$ python -q
>>> import numpy as np
>>> np.set_printoptions(precision=1, suppress=True, linewidth=140, legacy="1.25")
>>> rd = lambda a: np.round(a, 1) + 0
>>> E = np.load("m.npy")
>>> E
array([[ 0.8, -0.5,  1. , -0.8],
       [-0.7,  1.1, -1. ,  0.3],
       [ 1.7, -2. ,  2. , -0.5],
       [ 0.8, -1.4,  0.9,  0.3],
       [ 0.1,  1.1,  0.1, -1.2],
       [ 0.9, -0.9,  1. , -0.3],
       [ 0.8, -0.9,  1. , -0.3],
       [ 1.7, -2.6,  1.9,  0.1],
       [-1.8,  0.9, -2.2,  1.8],
       [-0.1, -0.6, -0.1,  0.6],
       [-1.7,  1.5, -2. ,  1.5],
       [-1.4,  2.5, -1.7, -0.1],
       [ 0.8, -0.9,  0.9, -0.4],
       [-0.7,  1.4, -0.9, -0.2],
       [ 0.9, -0.6,  1.1, -1.1],
       [ 1.7, -1.5,  2.1, -1.2],
       [-1.3,  2.5, -1.9,  0. ],
       [ 1.6, -1.9,  1.9, -0.7],
       [-0.5,  2.2, -0.8, -0.8],
       [ 0.9, -1.1,  1.1, -0.1],
       [-1. ,  0.4, -1.4,  1. ],
       [ 1.6, -2. ,  2.1, -0.4],
       [ 0.8, -1. ,  1. , -0.3],
       [-0.7,  1.5, -1. , -0.4],
       [-0.2, -0.6, -0.1,  0.7],
       [-1.5,  2.7, -2. , -0.1],
       [ 0.8, -0.9,  1.1, -0.1],
       [ 0.6, -2. ,  0.9,  0.7]])
>>> Xc = E - E.mean(axis=0)
>>> evecs = np.linalg.svd(Xc)[2][:2]
>>> B = Xc - Xc @ evecs.T @ evecs
>>> np.linalg.norm(B, axis=1).round(6).argmax()
10
>>> x = np.array([3, 0, 0, 3])
>>> y = E @ x
>>> rd(np.linalg.solve(E.T @ E, E.T @ y))
array([3., 0., 0., 3.])
>>> print(rd(np.linalg.pinv(E) @ E))
[[1. 0. 0. 0.]
 [0. 1. 0. 0.]
 [0. 0. 1. 0.]
 [0. 0. 0. 1.]]
>>> rng = np.random.default_rng(67)
>>> y = y + 0.1 * rng.normal(size=28)
>>> print(rd(y))
[-0.1 -1.2  3.6  3.3 -3.2  1.9  1.6  5.5 -0.1  1.6 -0.7 -4.5  1.3 -2.8 -0.8  1.4 -3.7  2.7 -3.8  2.4 -0.2  3.6  1.6 -3.3  1.6 -4.9  2.2
  4. ]
>>> beta, *_ = np.linalg.lstsq(E, y)
>>> rd(np.linalg.norm(y - E @ beta))
0.5
>>> d = np.linalg.norm(E[:, None] - E[None], axis=-1)
>>> d.shape
(28, 28)
>>> np.linalg.matrix_rank(d ** 2)
6
>>> rd(np.linalg.norm(E, axis=1))
array([1.6, 1.7, 3.3, 1.9, 1.6, 1.6, 1.6, 3.6, 3.5, 0.9, 3.4, 3.3, 1.6, 1.8, 1.9, 3.3, 3.4, 3.2, 2.5, 1.8, 2. , 3.3, 1.7, 2. , 0.9, 3.7,
       1.6, 2.4])
>>> d.mean(axis=1).argmax()
25
>>> np.flatnonzero(d[16] < d.mean() / 2)
array([11, 16, 25])
>>> d[16].round(6).argsort(kind="stable")[:4]
array([16, 11, 25, 23])
>>> np.unravel_index(d.round(6).argmax(), d.shape)
(7, 25)
>>> sig = 3 * 0.7 ** np.arange(4)
>>> m1 = rng.normal(size=(17, 4)) * rng.permutation(sig)
>>> print(rd(m1))
[[-2.5 -0.8 -0.6 -1.8]
 [ 0.7 -0.6 -0.5 -0.3]
 [-5.6 -1.4 -2.3  1. ]
 [-0.4 -1.4  0.9 -1. ]
 [-0.7 -0.7 -3.2 -1.8]
 [-1.5  0.   1.5 -1.1]
 [-1.5  0.  -0.6 -0.7]
 [ 3.   0.6  2.9  1. ]
 [ 2.8  0.5 -3.7  0.7]
 [ 2.6  0.1 -0.2 -0.8]
 [-2.2  1.8 -1.6 -2.1]
 [-0.5 -1.  -2.   0.5]
 [-7.7  0.3 -0.9 -0.8]
 [-2.2 -0.4  4.1  0.1]
 [ 0.3  1.4  0.5  0.3]
 [-2.6 -1.4 -0.2 -0.5]
 [-0.6 -1.6  2.8  0.3]]
>>> Xc = m1 - m1.mean(axis=0)
>>> evecs = np.linalg.svd(Xc)[2][:2]
>>> B = Xc - Xc @ evecs.T @ evecs
>>> rd(np.diag(evecs.T @ evecs))
array([1., 0., 1., 0.])
>>> np.linalg.norm(B, axis=1).round(6).argmax()
10
>>> hat = m1 @ np.linalg.solve(m1.T @ m1, m1.T)
>>> print(np.allclose(hat @ hat, hat))
True
>>> print(np.trace(hat))
4.0
>>> np.linalg.matrix_rank(np.eye(17) - hat)
13
>>> rd(np.linalg.eigvalsh(hat))
array([0., 0., 0., 0., 0., 0., 0., 0., 0., 0., 0., 0., 0., 1., 1., 1., 1.])
>>> rd(hat @ m1[:, 1])
array([-0.8, -0.6, -1.4, -1.4, -0.7,  0. ,  0. ,  0.6,  0.5,  0.1,  1.8, -1. ,  0.3, -0.4,  1.4, -1.4, -1.6])
>>> rd(np.abs(m1).max())
7.7
>>> rd(m1.sum(axis=1))
array([-5.7, -0.7, -8.3, -1.9, -6.4, -1.2, -2.9,  7.4,  0.4,  1.8, -4.2, -3.1, -9.1,  1.7,  2.5, -4.8,  0.9])
>>> rd(m1.sum(axis=0))
array([-18.8,  -4.5,  -3.1,  -7.4])
>>> rd(m1 - m1[0])
array([[ 0. ,  0. ,  0. ,  0. ],
       [ 3.2,  0.2,  0. ,  1.5],
       [-3.1, -0.6, -1.7,  2.8],
       [ 2.1, -0.6,  1.4,  0.8],
       [ 1.8,  0.1, -2.6,  0. ],
       [ 1. ,  0.8,  2. ,  0.7],
       [ 1.1,  0.8,  0. ,  1.1],
       [ 5.5,  1.3,  3.5,  2.8],
       [ 5.4,  1.3, -3.1,  2.5],
       [ 5.1,  0.9,  0.4,  1.1],
       [ 0.3,  2.5, -1. , -0.3],
       [ 2. , -0.3, -1.4,  2.3],
       [-5.1,  1.1, -0.4,  1. ],
       [ 0.3,  0.4,  4.7,  1.9],
       [ 2.8,  2.2,  1. ,  2.1],
       [-0.1, -0.6,  0.4,  1.3],
       [ 1.9, -0.9,  3.4,  2.1]])
>>> np.zeros(17, 4)
Traceback (most recent call last):
  File "<python-input-44>", line 1, in <module>
    np.zeros(17, 4)
    ~~~~~~~~^^^^^^^
TypeError: Cannot interpret '4' as a data type
>>> np.count_nonzero(m1)
68
>>> m1.shape
(17, 4)
>>> np.linalg.matrix_rank(m1)
4
>>> np.unravel_index(np.abs(m1).argmax(), m1.shape)
(12, 0)
>>> m1[:, 4]
Traceback (most recent call last):
  File "<python-input-49>", line 1, in <module>
    m1[:, 4]
    ~~^^^^^^
IndexError: index 4 is out of bounds for axis 1 with size 4
>>> rd(np.diff(m1, axis=0))
array([[ 3.2,  0.2,  0. ,  1.5],
       [-6.3, -0.8, -1.8,  1.3],
       [ 5.2,  0. ,  3.2, -2. ],
       [-0.3,  0.7, -4.1, -0.8],
       [-0.8,  0.6,  4.7,  0.7],
       [ 0.1,  0. , -2.1,  0.4],
       [ 4.4,  0.6,  3.5,  1.7],
       [-0.1,  0. , -6.5, -0.3],
       [-0.3, -0.4,  3.5, -1.5],
       [-4.8,  1.7, -1.4, -1.4],
       [ 1.7, -2.8, -0.5,  2.6],
       [-7.1,  1.4,  1.1, -1.3],
       [ 5.5, -0.7,  5.1,  0.9],
       [ 2.4,  1.8, -3.7,  0.2],
       [-2.9, -2.8, -0.6, -0.9],
       [ 2. , -0.2,  3. ,  0.8]])
